$ python3 -q
>>> import numpy as np
>>> from numpy import linalg as LA
>>> np.set_printoptions(precision=3, suppress=True, linewidth=120, sign=" ")
>>> rd = lambda a: np.round(a, 3) + 0
>>> K = np.array([[-1.0, 1.0, 0.0, 0.0],
...     [0.0, -1.0, 1.0, 0.0],
...     [0.0, 0.0, -1.0, 1.0],
...     [0.0, 0.0, 0.0, -1.0]])
>>> # triangular
>>> out = LA.inv(K)
>>> rd(LA.det(K) * LA.det(out))
np.float64(1.0)
>>> rd(LA.det(K) * out)
array([[-1., -1., -1., -1.],
       [ 0., -1., -1., -1.],
       [ 0.,  0., -1., -1.],
       [ 0.,  0.,  0., -1.]])
>>> rd(LA.cond(K))
np.float64(5.411)
>>> (np.abs(out) > 1e-9).astype(int)
array([[ 1,  1,  1,  1],
       [ 0,  1,  1,  1],
       [ 0,  0,  1,  1],
       [ 0,  0,  0,  1]])
>>> K @ out
array([[ 1.,  0.,  0.,  0.],
       [ 0.,  1.,  0.,  0.],
       [ 0.,  0.,  1.,  0.],
       [ 0.,  0.,  0.,  1.]])
>>> f, v = K[1], K[2]
>>> f @ v
np.float64(-1.0)
>>> pr = (f @ v) / (f @ f) * f
>>> rd(LA.norm(f + v) ** 2 + LA.norm(f - v) ** 2)
np.float64(8.0)
>>> pr
array([-0. ,  0.5, -0.5, -0. ])
>>> (v - pr) @ f
np.float64(0.0)
>>> x0 = np.array([2, 1, -1, 0])
>>> y = K @ x0
>>> beta, lr = np.zeros(4), 1 / LA.norm(K, 2) ** 2
>>> for i in range(40):
...     beta -= lr * K.T @ (K @ beta - y)
...     if i % 10 == 0: print(i, round(LA.norm(K @ beta - y), 3))
... 
0 1.36
10 0.349
20 0.245
30 0.173
>>> rd(beta)
array([ 1.761,  0.79 , -1.156, -0.083])
>>> rd(LA.cond(K))
np.float64(5.411)
>>> rng = np.random.default_rng(80208)
>>> out = K + rng.integers(-2, 3, (4, 3)) @ rng.integers(-2, 3, (3, 4))
>>> out
array([[-1., -4.,  6., -2.],
       [ 2.,  3., -4.,  0.],
       [ 4.,  5., -5.,  1.],
       [ 0., -2.,  0., -3.]])
>>> LA.matrix_rank(out - K, tol=1e-8)
np.int64(3)
>>> out - K
array([[ 0., -5.,  6., -2.],
       [ 2.,  4., -5.,  0.],
       [ 4.,  5., -4.,  0.],
       [ 0., -2.,  0., -2.]])
>>> A = np.array([[-2, 1, -1, 2], [0, 3, -1, -1], [2, 1, 0, -3]]) * (rng.random((3, 4)) < 0.3)
>>> A
array([[-2,  1,  0,  0],
       [ 0,  0,  0,  0],
       [ 0,  0,  0,  0]])
>>> r = LA.matrix_rank(A)
>>> r
np.int64(1)
>>> null = LA.svd(A)[2][r:].T
>>> LA.matrix_rank(A.T @ A), LA.matrix_rank(A @ A.T)
(np.int64(1), np.int64(1))
>>> [int(LA.matrix_rank(A[:, :j + 1])) for j in range(4)]
[1, 1, 1, 1]
>>> rd(null @ null.T)
array([[ 0.2,  0.4,  0. ,  0. ],
       [ 0.4,  0.8,  0. ,  0. ],
       [ 0. ,  0. ,  1. ,  0. ],
       [ 0. ,  0. ,  0. ,  1. ]])
>>> [int(LA.matrix_rank(np.delete(A, i, axis=0))) for i in range(3)]
[0, 1, 1]
>>> null.shape
(4, 3)
>>> mat = np.array([[-2, -1, 0], [1, 2, 3], [4, 5, 6]])
>>> f, v = mat[0], mat[1]
>>> f @ f
np.int64(5)
>>> f @ v
np.int64(-4)
>>> pr = (f @ v) / (f @ f) * f
>>> rd((v - pr) @ f)
np.float64(0.0)
>>> rd(LA.norm(f + v) ** 2 + LA.norm(f - v) ** 2)
np.float64(38.0)
>>> LA.matrix_rank(np.outer(f, v))
np.int64(1)
>>> np.outer(f, v)
array([[-2, -4, -6],
       [-1, -2, -3],
       [ 0,  0,  0]])
>>> m1 = np.array([[0.3, 3.0, 2.0, 3.0, 3.0],
...     [0.0, 0.3, 2.0, 0.0, 1.0],
...     [1.0, 3.0, 3.3, 3.0, 0.0],
...     [3.0, 3.0, 1.0, 3.3, 3.0],
...     [0.0, 3.0, 2.0, 3.0, 3.3]])
>>> f = np.array([0, 1])
>>> np.convolve(m1[3], f)
array([ 0. ,  3. ,  3. ,  1. ,  3.3,  3. ])
>>> np.cross(m1[3, :3], m1[0, :3])
array([ 3. , -5.7,  8.1])
>>> rd(LA.norm(m1, 2) / LA.norm(m1))
np.float64(0.932)
>>> rd(np.abs(LA.svd(m1)[2][-1]))
array([ 0.033,  0.749,  0.097,  0.654,  0.031])
>>> [round(float(x), 3) for x in LA.svd(m1, compute_uv=False)[:3]]
[10.942, 3.084, 2.559]
>>> round(np.log10(LA.cond(m1)))
3
>>> labels = rng.permutation(5)
>>> labels
array([ 4,  3,  0,  1,  2])
>>> out = m1[labels][:, labels]
>>> np.trace(out)
np.float64(10.5)
>>> np.diag(out)
array([ 3.3,  3.3,  0.3,  0.3,  3.3])
>>> O, R = LA.qr(m1)
>>> np.allclose(R.T @ R, m1.T @ m1)
True
>>> rd(np.abs(np.diag(R)))
array([ 3.176,  4.427,  2.231,  0.123,  0.435])
>>> rd(O.T @ O)
array([[ 1.,  0.,  0.,  0.,  0.],
       [ 0.,  1.,  0.,  0.,  0.],
       [ 0.,  0.,  1.,  0.,  0.],
       [ 0.,  0.,  0.,  1.,  0.],
       [ 0.,  0.,  0.,  0.,  1.]])
>>> rd(np.trace(O @ O.T))
np.float64(5.0)
>>> O = m1.astype(float).copy()
>>> for j in range(5):
...     O[:, j] -= O[:, :j] @ (O[:, :j].T @ O[:, j])
...     O[:, j] /= LA.norm(O[:, j])
... 
>>> rd(O.T @ m1)
array([[ 3.176,  4.061,  2.172,  4.344,  3.117],
       [ 0.   ,  4.427,  3.768,  4.35 ,  3.511],
       [ 0.   ,  0.   ,  2.231, -0.28 , -1.075],
       [ 0.   ,  0.   ,  0.   ,  0.123, -2.551],
       [ 0.   ,  0.   ,  0.   ,  0.   ,  0.435]])
>>> rd(O.T @ O)
array([[ 1.,  0.,  0.,  0.,  0.],
       [ 0.,  1.,  0.,  0.,  0.],
       [ 0.,  0.,  1.,  0.,  0.],
       [ 0.,  0.,  0.,  1.,  0.],
       [ 0.,  0.,  0.,  0.,  1.]])
>>> data = np.load("data.npy")
>>> data
array([[-1,  0,  0,  0,  0,  0],
       [-3,  3,  0,  0,  0,  0],
       [-2,  2,  0,  0,  0,  0],
       [ 0,  0, -1,  0,  0,  0],
       [ 0,  0, -3,  3,  0,  0],
       [ 0,  0, -2,  2,  0,  0],
       [ 0,  0,  0,  0, -1,  0],
       [ 0,  0,  0,  0, -3,  3],
       [ 0,  0,  0,  0, -2,  2]])
>>> w, evecs = LA.eig(K)
>>> np.prod(w)
np.float64(1.0)
>>> rd(np.sort(LA.eigvals(K @ K)))
array([ 1.,  1.,  1.,  1.])
>>> rd(np.sort(LA.eigvals(LA.inv(K))))
array([-1., -1., -1., -1.])
>>> labels = rng.permutation(6)
>>> out = data[:, labels] * rng.choice([-1, 1], 6)
>>> out
array([[ 0,  0,  0,  1,  0,  0],
       [ 0,  0,  0,  3,  3,  0],
       [ 0,  0,  0,  2,  2,  0],
       [ 1,  0,  0,  0,  0,  0],
       [ 3,  0,  3,  0,  0,  0],
       [ 2,  0,  2,  0,  0,  0],
       [ 0,  0,  0,  0,  0, -1],
       [ 0, -3,  0,  0,  0, -3],
       [ 0, -2,  0,  0,  0, -2]])
>>> left, _, Vt = LA.svd(data.T @ out)
>>> rd(LA.lstsq(data, out)[0])
array([[ 0.,  0.,  0., -1.,  0.,  0.],
       [ 0.,  0.,  0.,  0.,  1.,  0.],
       [-1.,  0.,  0.,  0.,  0.,  0.],
       [ 0.,  0.,  1.,  0.,  0.,  0.],
       [ 0.,  0.,  0.,  0.,  0.,  1.],
       [ 0., -1.,  0.,  0.,  0.,  0.]])
>>> labels
array([ 2,  5,  3,  0,  1,  4])
>>> np.unique(A.round(6), axis=0).shape
(2, 4)
>>> np.abs(np.diag(LA.qr(A)[1])) > 1e-9
array([ True, False, False])
>>> np.allclose(A[:-1].T @ LA.lstsq(A[:-1].T, A[-1])[0], A[-1])
True
>>> rd(np.trace(LA.pinv(A) @ A))
np.float64(1.0)
